In [1]: import numpy as np

In [2]: from numpy import linalg as LA

In [3]: np.set_printoptions(suppress=True, linewidth=100)

In [4]: rnd = lambda a: np.round(a, 1) + 0

In [5]: M = np.load("m.npy")

In [6]: M
Out[6]: 
array([[28, 28, 24, 32, 16, 36, 20],
       [15, 17, 12,  5, 12, 13, 13],
       [17, 15, 20, 21,  8, 24, 13],
       [10, 14, 24, 26,  0, 22, 10],
       [30, 26, 28, 18, 20, 32, 24]])

In [7]: left, sv, Vt = LA.svd(M)

In [8]: np.argmax(sv[:-1] / (sv[1:] + 1e-6)) + 1
Out[8]: np.int64(4)

In [9]: B = left[:, :4] @ np.diag(sv[:4]) @ Vt[:4]

In [10]: LA.matrix_rank(M, rtol=0.05)
Out[10]: np.int64(3)

In [11]: rnd(LA.norm(M - B) / LA.norm(M))
Out[11]: np.float64(0.0)

In [12]: rnd(B)
Out[12]: 
array([[28., 28., 24., 32., 16., 36., 20.],
       [15., 17., 12.,  5., 12., 13., 13.],
       [17., 15., 20., 21.,  8., 24., 13.],
       [10., 14., 24., 26.,  0., 22., 10.],
       [30., 26., 28., 18., 20., 32., 24.]])

In [13]: LA.matrix_rank(B)
Out[13]: np.int64(4)

In [14]: left, sv, Vt = LA.svd(M)

In [15]: evecs = Vt[:(sv > 1e-8).sum()]

In [16]: rng = np.random.default_rng(93139)

In [17]: x = M[1] + -2 * M[4] + rng.integers(2) * np.eye(7)[2]

In [18]: x
Out[18]: array([-45., -35., -44., -31., -28., -51., -35.])

In [19]: rnd(np.diag(evecs.T @ evecs))
Out[19]: array([0.4, 0.9, 0.9, 0.8, 0.4, 0.4, 0.2])

In [20]: rnd(LA.norm(x - evecs.T @ evecs @ x))
Out[20]: np.float64(0.0)

In [21]: LA.matrix_rank(np.vstack([M, x]))
Out[21]: np.int64(4)

In [22]: LA.cond(M) > 100
Out[22]: np.True_

In [23]: rank = LA.matrix_rank(M)

In [24]: rank
Out[24]: np.int64(4)

In [25]: null = LA.svd(M)[2][rank:].T

In [26]: rnd(null @ null.T)
Out[26]: 
array([[ 0.6,  0. ,  0. ,  0. , -0.4, -0.3, -0.2],
       [ 0. ,  0.1,  0. , -0.1, -0.1,  0.1, -0.2],
       [ 0. ,  0. ,  0.1,  0.1,  0.2, -0.1, -0.2],
       [ 0. , -0.1,  0.1,  0.2,  0.2, -0.3,  0.1],
       [-0.4, -0.1,  0.2,  0.2,  0.6, -0.1, -0.2],
       [-0.3,  0.1, -0.1, -0.3, -0.1,  0.6, -0.1],
       [-0.2, -0.2, -0.2,  0.1, -0.2, -0.1,  0.8]])

In [27]: [int(LA.matrix_rank(np.delete(M, i, axis=0))) for i in range(5)]
Out[27]: [4, 4, 4, 4, 4]

In [28]: [int(LA.matrix_rank(M[:, :j + 1])) for j in range(7)]
Out[28]: [1, 2, 3, 4, 4, 4, 4]
